>>> import numpy as np
>>> from numpy import linalg as LA
>>> np.set_printoptions(precision=1, suppress=True, linewidth=120)
>>> tidy = lambda a: np.round(a, 1) + 0
>>> rng = np.random.default_rng(87)
>>> X = np.array([[-2, 3, 2, 1, 2, -1, 0, -3, -3, -3],
...     [-1, 3, 1, 2, -3, 2, 3, -3, -2, 3],
...     [-2, 3, 3, 0, 0, 0, -2, 0, 0, 0],
...     [-3, 2, 1, -1, -2, -3, -3, -1, 1, 0],
...     [-1, 2, 2, 2, 3, -3, -1, -3, -1, 1],
...     [0, 0, 1, 2, 1, 3, -2, 1, -1, -3],
...     [-1, 0, -2, -2, 2, -3, -1, 1, -1, 2],
...     [3, -1, -2, -3, 0, 0, 2, 3, -3, 0],
...     [-3, -3, 1, -3, -3, 2, -2, -2, 1, 1],
...     [0, -3, 3, 0, 3, -1, 3, 1, -2, -3],
...     [3, -1, 0, 2, 0, 1, -1, 3, 1, 2],
...     [0, -2, 2, 0, -2, 3, 2, -1, 1, -1]]) * (rng.random((12, 10)) < 0.3)
>>> X
array([[ 0,  0,  2,  0,  0, -1,  0,  0,  0,  0],
       [ 0,  3,  1,  2,  0,  0,  0, -3, -2,  0],
       [-2,  3,  0,  0,  0,  0,  0,  0,  0,  0],
       [ 0,  0,  1,  0,  0,  0, -3, -1,  0,  0],
       [-1,  2,  0,  0,  3,  0,  0,  0, -1,  0],
       [ 0,  0,  1,  2,  0,  0,  0,  0, -1,  0],
       [ 0,  0, -2,  0,  2,  0, -1,  0,  0,  0],
       [ 0,  0,  0,  0,  0,  0,  0,  0, -3,  0],
       [ 0, -3,  0,  0,  0,  0,  0,  0,  0,  0],
       [ 0,  0,  0,  0,  3,  0,  0,  0,  0,  0],
       [ 3,  0,  0,  0,  0,  1, -1,  0,  1,  0],
       [ 0, -2,  2,  0, -2,  0,  0, -1,  0,  0]])
>>> np.abs(np.diag(LA.qr(X)[1])) > 1e-9
array([ True,  True,  True,  True,  True,  True,  True,  True,  True, False])
>>> tidy(X @ LA.pinv(X) @ X)
array([[ 0.,  0.,  2.,  0.,  0., -1.,  0.,  0.,  0.,  0.],
       [ 0.,  3.,  1.,  2.,  0.,  0.,  0., -3., -2.,  0.],
       [-2.,  3.,  0.,  0.,  0.,  0.,  0.,  0.,  0.,  0.],
       [ 0.,  0.,  1.,  0.,  0.,  0., -3., -1.,  0.,  0.],
       [-1.,  2.,  0.,  0.,  3.,  0.,  0.,  0., -1.,  0.],
       [ 0.,  0.,  1.,  2.,  0.,  0.,  0.,  0., -1.,  0.],
       [ 0.,  0., -2.,  0.,  2.,  0., -1.,  0.,  0.,  0.],
       [ 0.,  0.,  0.,  0.,  0.,  0.,  0.,  0., -3.,  0.],
       [ 0., -3.,  0.,  0.,  0.,  0.,  0.,  0.,  0.,  0.],
       [ 0.,  0.,  0.,  0.,  3.,  0.,  0.,  0.,  0.,  0.],
       [ 3.,  0.,  0.,  0.,  0.,  1., -1.,  0.,  1.,  0.],
       [ 0., -2.,  2.,  0., -2.,  0.,  0., -1.,  0.,  0.]])
>>> f = np.array([1, 2, -2])
>>> np.correlate(X[10], X[1], "full")
array([ 0, -6, -9,  0,  0,  0,  4,  2, 12, -2, -3,  2, -1,  2, -1,  1,  3,  0,  0])
>>> np.cross(X[10, :3], X[1, :3])
array([ 0, -3,  9])
>>> G = X.T @ X
>>> LA.matrix_rank(G)
np.int64(9)
>>> G
array([[14, -8,  0,  0, -3,  3, -3,  0,  4,  0],
       [-8, 35, -1,  6, 10,  0,  0, -7, -8,  0],
       [ 0, -1, 15,  4, -8, -2, -1, -6, -3,  0],
       [ 0,  6,  4,  8,  0,  0,  0, -6, -6,  0],
       [-3, 10, -8,  0, 26,  0, -2,  2, -3,  0],
       [ 3,  0, -2,  0,  0,  2, -1,  0,  1,  0],
       [-3,  0, -1,  0, -2, -1, 11,  3, -1,  0],
       [ 0, -7, -6, -6,  2,  0,  3, 11,  6,  0],
       [ 4, -8, -3, -6, -3,  1, -1,  6, 16,  0],
       [ 0,  0,  0,  0,  0,  0,  0,  0,  0,  0]])
>>> W1 = np.array([[6, 8, 7, 8],
...     [9, 4, 5, 1],
...     [9, 2, 6, 5],
...     [5, 3, 7, 7],
...     [2, 3, 6, 9],
...     [1, 2, 0, 6],
...     [9, 8, 2, 8],
...     [2, 4, 9, 9],
...     [4, 4, 5, 6],
...     [5, 3, 8, 2]])
>>> b = np.array([-2, -1, -2, 1])
>>> act = np.maximum(X @ W1 + b, 0)
>>> act
array([[15,  1, 10,  5],
       [30,  0,  0,  0],
       [13,  0,  0,  0],
       [ 0,  0,  0,  0],
       [12,  4, 14, 16],
       [13,  3, 13, 14],
       [ 0,  0,  0,  1],
       [ 0,  0,  0,  0],
       [ 0,  0,  0,  0],
       [ 4,  8, 16, 28],
       [12, 21, 22, 29],
       [ 0,  0,  0,  0]])
>>> C = np.array([[1, 0], [1, 3], [2, 3], [3, 3]])
>>> act @ C
array([[ 51,  48],
       [ 30,   0],
       [ 13,   0],
       [  0,   0],
       [ 92, 102],
       [ 84,  90],
       [  3,   3],
       [  0,   0],
       [  0,   0],
       [128, 156],
       [164, 216],
       [  0,   0]])
>>> (act @ C).round(6).argmax(axis=1)
array([0, 0, 0, 0, 1, 1, 0, 0, 0, 1, 1, 0])
